$ python -q
>>> import numpy as np
>>> from numpy import linalg as LA
>>> np.set_printoptions(suppress=True, linewidth=160)
>>> m1 = np.array([[1, -1, 0], [0, 1, -1], [0, 0, 3]])
>>> # triangular, det is the product of the diagonal
>>> print(round(np.abs(LA.eigvals(m1)).max(), 2))
3.0
>>> round(float(LA.det(m1)), 2)
3.0
>>> (m1 - m1.T) / 2
array([[ 0. , -0.5,  0. ],
       [ 0.5,  0. , -0.5],
       [ 0. ,  0.5,  0. ]])
>>> O = m1.astype(float).copy()
>>> for j in range(3):
...     O[:, j] -= O[:, :j] @ (O[:, :j].T @ O[:, j])
...     O[:, j] /= LA.norm(O[:, j])
... 
>>> O.T @ m1
array([[ 1., -1.,  0.],
       [ 0.,  1., -1.],
       [ 0.,  0.,  3.]])
>>> O.T @ O
array([[1., 0., 0.],
       [0., 1., 0.],
       [0., 0., 1.]])
>>> w1 = np.array([[-1, 2, -2], [0, -1, -2], [0, -1, 0]])
>>> b = np.array([0, 2, 1])
>>> hid = np.maximum(m1 @ w1 + b, 0)
>>> hid
array([[0, 5, 1],
       [0, 2, 0],
       [0, 0, 1]])
>>> C = np.array([[0, 0, 2], [2, -1, 3], [-2, 0, 1]])
>>> w1 @ C
array([[ 8, -2,  2],
       [ 2,  1, -5],
       [-2,  1, -3]])
>>> J = np.loadtxt("run8.csv", delimiter=",")
>>> print(J)
[[-17.  23.  -9.   9.]
 [-20.  27. -10.  10.]
 [ -2.  -1.   0.  -3.]
 [ 20. -30.  10. -13.]]
>>> left, s, Vt = LA.svd(J)
>>> np.argmax(s[:-1] / (s[1:] + 1e-6)) + 1
np.int64(1)
>>> s.round(2)
array([62.24,  4.25,  0.81,  0.08])
>>> other = left[:, :1] @ np.diag(s[:1]) @ Vt[:1]
>>> print(np.round(LA.norm(J - other, 2), 2), np.round(s[1], 2))
4.25 4.25
>>> LA.matrix_rank(other)
np.int64(1)
>>> arr = np.loadtxt("test7.csv", delimiter=",")
>>> arr
array([[ 4.,  4.,  1.,  4.,  1.,  2.],
       [ 2.,  5.,  1.,  3.,  2.,  4.],
       [ 5.,  4.,  5.,  3.,  0.,  2.],
       [ 4.,  3.,  4.,  1.,  1.,  1.],
       [ 2.,  0.,  4.,  4.,  5.,  1.],
       [14., 29.,  6., 19., 11., 22.]])
>>> arr.reshape(-1, 2)
array([[ 4.,  4.],
       [ 1.,  4.],
       [ 1.,  2.],
       [ 2.,  5.],
       [ 1.,  3.],
       [ 2.,  4.],
       [ 5.,  4.],
       [ 5.,  3.],
       [ 0.,  2.],
       [ 4.,  3.],
       [ 4.,  1.],
       [ 1.,  1.],
       [ 2.,  0.],
       [ 4.,  4.],
       [ 5.,  1.],
       [14., 29.],
       [ 6., 19.],
       [11., 22.]])
>>> blk = arr.reshape(6, 2, -1)
>>> blk.sum(axis=1)
array([[ 8.,  5.,  3.],
       [ 5.,  7.,  5.],
       [ 8.,  4.,  7.],
       [ 5.,  4.,  5.],
       [ 6.,  5.,  5.],
       [33., 40., 28.]])
>>> np.einsum("ihd,ihd->ih", blk, blk)
array([[  33.,   21.],
       [  30.,   29.],
       [  66.,   13.],
       [  41.,    3.],
       [  20.,   42.],
       [1073.,  966.]])
>>> blk.transpose(1, 0, 2)
array([[[ 4.,  4.,  1.],
        [ 2.,  5.,  1.],
        [ 5.,  4.,  5.],
        [ 4.,  3.,  4.],
        [ 2.,  0.,  4.],
        [14., 29.,  6.]],

       [[ 4.,  1.,  2.],
        [ 3.,  2.,  4.],
        [ 3.,  0.,  2.],
        [ 1.,  1.,  1.],
        [ 4.,  5.,  1.],
        [19., 11., 22.]]])
>>> print(blk.shape)
(6, 2, 3)
>>> K = np.array([[1, 0], [3, 1]])
>>> O, evecs = LA.qr(K[:, :1])[0], LA.qr(K[:, 1:])[0]
>>> s = LA.svd(O.T @ evecs, compute_uv=False)
>>> s.round(2)
array([0.95])
>>> round(float(LA.norm(O @ O.T - evecs @ evecs.T, 2)), 2)
0.32
>>> print(np.round(np.degrees(np.arccos(s.clip(0, 1))), 2))
[18.43]
>>> (s > 0.9).sum()
np.int64(1)
>>> W0 = np.load("sample18.npy")
>>> W0
array([[ 0.22,  0.  ,  5.1 ,  5.02,  4.2 ],
       [-0.14, -0.1 ,  5.13,  4.78,  4.  ],
       [-0.01, -0.15,  5.02,  4.93,  3.96],
       [-0.05,  0.11,  4.91,  5.03,  4.14],
       [-0.03, -0.07,  4.86,  4.95,  4.01],
       [-0.12, -0.07,  5.08,  5.12,  4.16],
       [ 0.01, -0.14,  5.24,  5.06,  3.92],
       [-0.03, -0.2 ,  5.05,  5.02,  3.94],
       [-0.18,  0.06,  5.08,  4.84,  3.93],
       [ 0.17, -0.07,  4.89,  5.02,  4.08],
       [ 0.04,  0.07,  5.1 ,  5.02,  4.1 ],
       [ 0.06,  0.03,  4.98,  5.03,  4.03],
       [ 0.07, -0.18,  5.01,  5.09,  3.86],
       [-0.12,  0.05,  4.95,  5.07,  4.17],
       [-0.06,  0.1 ,  5.21,  5.03,  4.03],
       [ 0.94,  1.9 , -0.01,  5.23,  5.06],
       [ 1.04,  2.02,  0.05,  4.97,  4.91],
       [ 0.81,  1.95, -0.06,  5.16,  4.96],
       [ 0.71,  1.88,  0.06,  5.01,  4.94],
       [ 1.09,  2.01, -0.07,  4.85,  4.91],
       [ 0.99,  2.13,  0.04,  5.04,  4.82],
       [ 0.88,  1.86,  0.07,  5.03,  4.94],
       [ 1.1 ,  2.03,  0.23,  5.01,  5.03],
       [ 1.04,  2.06,  0.14,  4.9 ,  5.27],
       [ 0.95,  1.97,  0.13,  5.02,  4.88],
       [ 0.95,  1.88,  0.  ,  5.14,  4.94],
       [ 0.82,  1.97,  0.08,  4.86,  5.  ],
       [ 1.03,  2.18,  0.07,  4.89,  4.97],
       [ 1.23,  2.12,  0.01,  4.88,  5.28],
       [ 1.01,  2.07,  0.16,  5.15,  5.01]])
>>> O, evecs = LA.qr(W0[:, :4])[0], LA.qr(W0[:, 4:])[0]
>>> s = LA.svd(O.T @ evecs, compute_uv=False)
>>> np.round(np.degrees(np.arccos(s.clip(0, 1))), 2)
array([1.5])
>>> (s > 0.9).sum()
np.int64(1)
